>>> import numpy as np
>>> np.set_printoptions(precision=2, suppress=True, linewidth=100, sign=" ")
>>> def tidy(a):
...     return np.round(a, 2) + 0
... 
>>> M = np.loadtxt("data.csv", delimiter=",")
>>> tidy(M)
array([[ 0.5 ,  0.  ,  0.  ,  0.  ,  0.  ,  0.  ,  0.25,  0.  ,  0.  ,  0.25,  0.  ],
       [ 0.2 ,  0.4 ,  0.  ,  0.  ,  0.  ,  0.  ,  0.  ,  0.  ,  0.2 ,  0.2 ,  0.  ],
       [ 0.2 ,  0.2 ,  0.2 ,  0.  ,  0.  ,  0.2 ,  0.  ,  0.  ,  0.  ,  0.2 ,  0.  ],
       [ 0.25,  0.  ,  0.25,  0.25,  0.25,  0.  ,  0.  ,  0.  ,  0.  ,  0.  ,  0.  ],
       [ 0.  ,  0.  ,  0.  ,  0.  ,  0.2 ,  0.2 ,  0.  ,  0.  ,  0.2 ,  0.2 ,  0.2 ],
       [ 0.25,  0.  ,  0.  ,  0.25,  0.  ,  0.25,  0.  ,  0.  ,  0.  ,  0.25,  0.  ],
       [ 0.  ,  0.  ,  0.  ,  0.  ,  0.  ,  0.2 ,  0.2 ,  0.2 ,  0.2 ,  0.2 ,  0.  ],
       [ 0.25,  0.  ,  0.25,  0.  ,  0.  ,  0.25,  0.  ,  0.25,  0.  ,  0.  ,  0.  ],
       [ 0.12,  0.12,  0.  ,  0.12,  0.12,  0.  ,  0.12,  0.  ,  0.12,  0.12,  0.12],
       [ 0.  ,  0.  ,  0.  ,  0.2 ,  0.  ,  0.2 ,  0.2 ,  0.2 ,  0.  ,  0.2 ,  0.  ],
       [ 0.25,  0.  ,  0.25,  0.25,  0.  ,  0.  ,  0.  ,  0.  ,  0.  ,  0.  ,  0.25]])
>>> vec = np.array([2, 1, 1, 0, 0, 2, 0, -1, 1, -1, 2])
>>> a = np.maximum(M @ vec, 0)
>>> tidy(np.tanh(M @ vec))
array([ 0.64,  0.66,  0.76,  0.64,  0.66,  0.64,  0.2 ,  0.76,  0.55,  0.  ,  0.85])
>>> tidy(np.maximum(M @ vec, 0) - np.maximum(-M @ vec, 0))
array([ 0.75,  0.8 ,  1.  ,  0.75,  0.8 ,  0.75,  0.2 ,  1.  ,  0.62,  0.  ,  1.25])
>>> tidy(M * (a > 1e-9)[:, None])
array([[ 0.5 ,  0.  ,  0.  ,  0.  ,  0.  ,  0.  ,  0.25,  0.  ,  0.  ,  0.25,  0.  ],
       [ 0.2 ,  0.4 ,  0.  ,  0.  ,  0.  ,  0.  ,  0.  ,  0.  ,  0.2 ,  0.2 ,  0.  ],
       [ 0.2 ,  0.2 ,  0.2 ,  0.  ,  0.  ,  0.2 ,  0.  ,  0.  ,  0.  ,  0.2 ,  0.  ],
       [ 0.25,  0.  ,  0.25,  0.25,  0.25,  0.  ,  0.  ,  0.  ,  0.  ,  0.  ,  0.  ],
       [ 0.  ,  0.  ,  0.  ,  0.  ,  0.2 ,  0.2 ,  0.  ,  0.  ,  0.2 ,  0.2 ,  0.2 ],
       [ 0.25,  0.  ,  0.  ,  0.25,  0.  ,  0.25,  0.  ,  0.  ,  0.  ,  0.25,  0.  ],
       [ 0.  ,  0.  ,  0.  ,  0.  ,  0.  ,  0.2 ,  0.2 ,  0.2 ,  0.2 ,  0.2 ,  0.  ],
       [ 0.25,  0.  ,  0.25,  0.  ,  0.  ,  0.25,  0.  ,  0.25,  0.  ,  0.  ,  0.  ],
       [ 0.12,  0.12,  0.  ,  0.12,  0.12,  0.  ,  0.12,  0.  ,  0.12,  0.12,  0.12],
       [ 0.  ,  0.  ,  0.  ,  0.  ,  0.  ,  0.  ,  0.  ,  0.  ,  0.  ,  0.  ,  0.  ],
       [ 0.25,  0.  ,  0.25,  0.25,  0.  ,  0.  ,  0.  ,  0.  ,  0.  ,  0.  ,  0.25]])
>>> tidy(np.maximum(M @ (3 * vec), 0))
array([ 2.25,  2.4 ,  3.  ,  2.25,  2.4 ,  2.25,  0.6 ,  3.  ,  1.88,  0.  ,  3.75])
